$ python3 -q
>>> import numpy as np
>>> import numpy.linalg as la
>>> np.set_printoptions(precision=3, suppress=True, linewidth=100, floatmode="fixed")
>>> K = np.array([[-0.2, 0.9, 0.3, -0.5, 0.7],
...     [-0.1, 0.9, -1.4, 0.3, 0.6],
...     [-0.3, -0.6, 1.7, -1.6, 0.1]])
>>> K[:, 1] *= 20
>>> K
array([[ -0.200,  18.000,   0.300,  -0.500,   0.700],
       [ -0.100,  18.000,  -1.400,   0.300,   0.600],
       [ -0.300, -12.000,   1.700,  -1.600,   0.100]])
>>> # column 1 is much longer than the rest
>>> Uu, sv, VT = la.svd(K)
>>> np.argmax(sv[:-1] / (sv[1:] + 1e-6)) + 1
np.int64(1)
>>> sv
array([28.195,  2.357,  0.549])
>>> Y = Uu[:, :1] @ np.diag(sv[:1]) @ VT[:1]
>>> la.matrix_rank(Y)
np.int64(1)
>>> round(float(la.norm(K - Y, 2)), 3), round(sv[1], 3)
(2.357, np.float64(2.357))
>>> la.matrix_rank(K, rtol=0.05)
np.int64(2)
>>> [round(float(x), 3) for x in la.svd(K, compute_uv=False)[:3]]
[28.195, 2.357, 0.549]
>>> la.cond(K) > 100
np.False_
>>> np.round(la.norm(K, 2) / la.norm(K), 3)
np.float64(0.996)
>>> la.matrix_rank(K, rtol=0.1)
np.int64(1)
>>> W0 = np.loadtxt("out3.csv", delimiter=",")
>>> W0
array([[-0.127,  0.099, -0.986,  0.050],
       [-0.888, -0.444,  0.065, -0.099],
       [ 0.127, -0.045, -0.071, -0.988],
       [ 0.423, -0.889, -0.138,  0.105]])
>>> # columns are unit length and at right angles
>>> w1 = np.array([[2, 1, 4], [1, 2, 4], [5, 5, 1], [1, 5, 3]])
>>> c = np.array([2, 2, 8])
>>> act = np.maximum(W0 @ w1 + c, 0)
>>> (act > 0).astype(int)
array([[0, 0, 1],
       [1, 1, 1],
       [1, 0, 1],
       [1, 1, 1]])
>>> la.matrix_rank(act)
np.int64(3)
>>> basis = np.array([[2, 2, 3], [2, 1, 1], [0, 1, 0]])
>>> (act @ basis).round(6).argmax(axis=1)
array([1, 1, 1, 1])
>>> np.round(W0.T @ W0, 3) + 0
array([[1.000, 0.000, 0.000, 0.000],
       [0.000, 1.000, 0.000, 0.000],
       [0.000, 0.000, 1.000, 0.000],
       [0.000, 0.000, 0.000, 1.000]])
>>> np.round(W0 @ W0.T, 3) + 0
array([[1.000, 0.000, 0.000, 0.000],
       [0.000, 1.000, 0.000, 0.000],
       [0.000, 0.000, 1.000, 0.000],
       [0.000, 0.000, 0.000, 1.000]])
>>> la.rank(W0)
Traceback (most recent call last):
  File "<python-input-30>", line 1, in <module>
    la.rank(W0)
    ^^^^^^^
AttributeError: module 'numpy.linalg' has no attribute 'rank'
>>> W0.sum(axis=0)
array([-0.465, -1.279, -1.130, -0.933])
>>> W0.sum(axis=1)
array([-0.964, -1.366, -0.977, -0.500])
>>> W0 - W0[0]
array([[ 0.000,  0.000,  0.000,  0.000],
       [-0.761, -0.543,  1.050, -0.148],
       [ 0.254, -0.144,  0.915, -1.038],
       [ 0.550, -0.988,  0.847,  0.055]])
>>> W0.shape
(4, 4)
>>> np.unravel_index(np.abs(W0).argmax(), W0.shape)
(np.int64(2), np.int64(3))
>>> W0.mean(axis=0)
array([-0.116, -0.320, -0.283, -0.233])
>>> la.matrix_rank(W0)
np.int64(4)
